$ ipython --no-banner

In [1]: import numpy as np

In [2]: from numpy import linalg as LA

In [3]: np.set_printoptions(precision=2, suppress=True, linewidth=100)

In [4]: W0 = np.load("layer2.npy")

In [5]: W0
Out[5]: 
array([[31, -1,  0],
       [-2,  0,  2],
       [ 0,  2,  8]])

In [6]: round(float(LA.det(W0[::-1])), 2)
Out[6]: 140.0

In [7]: round(LA.eigvals(W0).sum().real, 2)
Out[7]: np.float64(39.0)

In [8]: LA.eigvals(W0)
Out[8]: array([31.06, -0.53,  8.47])

In [9]: np.kron(np.eye(2, dtype=int), W0)
Out[9]: 
array([[31, -1,  0,  0,  0,  0],
       [-2,  0,  2,  0,  0,  0],
       [ 0,  2,  8,  0,  0,  0],
       [ 0,  0,  0, 31, -1,  0],
       [ 0,  0,  0, -2,  0,  2],
       [ 0,  0,  0,  0,  2,  8]])

In [10]: U, s, VT = LA.svd(W0)

In [11]: s
Out[11]: array([31.08,  8.47,  0.53])

In [12]: B = U[:, :2] @ np.diag(s[:2]) @ VT[:2]

In [13]: LA.matrix_rank(W0, rtol=0.05)
Out[13]: np.int64(2)

In [14]: np.round(np.abs(W0 - B).max(), 2)
Out[14]: np.float64(0.5)

In [15]: rng = np.random.default_rng(3467)

In [16]: labels = rng.permutation(3)

In [17]: labels
Out[17]: array([1, 2, 0])

In [18]: B = W0[labels][:, labels]

In [19]: B
Out[19]: 
array([[ 0,  2, -2],
       [ 2,  8,  0],
       [-1,  0, 31]])

In [20]: round(LA.det(B), 2), np.round(LA.det(W0[labels]), 2)
Out[20]: (np.float64(-140.0), np.float64(-140.0))

In [21]: np.allclose(B, W0)
Out[21]: False

In [22]: np.diag(B)
Out[22]: array([ 0,  8, 31])

In [23]: LA.matrix_rank(B, rtol=0.1)
Out[23]: np.int64(2)

In [24]: round(np.log10(LA.cond(B)))
Out[24]: 2

In [25]: round(float(LA.norm(B, 2) / LA.norm(B)), 2)
Out[25]: 0.96

In [26]: X = np.load("test7.npy")

In [27]: X
Out[27]: 
array([[-3.49,  2.35,  1.05,  2.49],
       [ 0.56, -1.28, -4.78, -0.45],
       [ 2.31,  1.06, -1.61,  3.99],
       [ 1.2 ,  2.24,  3.03,  3.06],
       [ 2.38,  0.74, -0.35, -4.32],
       [-2.04, -1.52,  3.9 ,  1.82],
       [-0.15, -0.49, -3.14,  3.86],
       [ 0.64,  1.  , -3.83,  2.99],
       [-1.75, -4.14, -2.16, -0.34],
       [ 0.48, -0.77, -4.09, -2.74],
       [-1.43,  3.17,  3.54,  0.59],
       [ 0.91, -0.79, -3.3 , -3.56],
       [ 0.35, -0.54, -1.01,  4.85],
       [ 2.2 ,  0.79, -2.16,  3.86],
       [ 2.73, -2.35,  1.07,  3.3 ],
       [-2.46,  2.47,  3.5 ,  0.73],
       [ 4.41,  0.06, -2.36,  0.16],
       [ 0.75,  2.31,  4.25,  1.  ],
       [ 4.54, -0.54,  2.02, -0.14],
       [-0.23,  4.49, -2.2 ,  0.04],
       [ 1.84,  3.17,  3.27,  0.95],
       [ 4.29, -1.78,  0.73, -1.71],
       [-1.84, -3.21, -1.33, -3.09],
       [-2.52,  1.74, -3.86,  0.84],
       [ 0.87, -1.49,  3.72,  2.85]])

In [28]: cen = (X - X.mean(axis=0)) / X.std(axis=0)

In [29]: np.argwhere(np.abs(cen) > 2)
Out[29]: 
array([[ 4,  3],
       [ 8,  1],
       [19,  1]])

In [30]: c = LA.lstsq(np.delete(cen, 1, axis=1), cen[:, 1])[0]

In [31]: round(1 - np.var(cen[:, 1] - np.delete(cen, 1, axis=1) @ c), 2)
Out[31]: np.float64(0.1)

In [32]: feats = np.load("run18.npy")

In [33]: feats
Out[33]: 
array([[ 5,  6],
       [ 7,  8],
       [ 9, 10],
       [11, 12],
       [13, 14]])

In [34]: vec = np.array([7, 0])

In [35]: np.einsum("ij,j->i", feats, vec)
Out[35]: array([35, 49, 63, 77, 91])

In [36]: feats @ (2 * vec)
Out[36]: array([ 70,  98, 126, 154, 182])

In [37]: (feats @ vec).argmax()
Out[37]: np.int64(4)

In [38]: (feats * vec).sum(axis=1)
Out[38]: array([35, 49, 63, 77, 91])

In [39]: feats @ np.ones(2)
Out[39]: array([11., 15., 19., 23., 27.])

In [40]: np.sign((feats @ vec).round(6))
Out[40]: array([1, 1, 1, 1, 1])

In [41]: LA.norm(feats @ vec) <= LA.norm(feats, 2) * LA.norm(vec) + 1e-9
Out[41]: np.True_

In [42]: P = feats @ LA.solve(feats.T @ feats, feats.T)

In [43]: round(np.trace(P), 2)
Out[43]: np.float64(2.0)

In [44]: P @ feats[:, 0]
Out[44]: array([ 5.,  7.,  9., 11., 13.])

In [45]: np.diag(P)
Out[45]: array([0.6, 0.3, 0.2, 0.3, 0.6])

In [46]: np.allclose(P @ P, P)
Out[46]: True

In [47]: np.round((np.eye(5) - P) @ feats, 2) + 0
Out[47]: 
array([[0., 0.],
       [0., 0.],
       [0., 0.],
       [0., 0.],
       [0., 0.]])
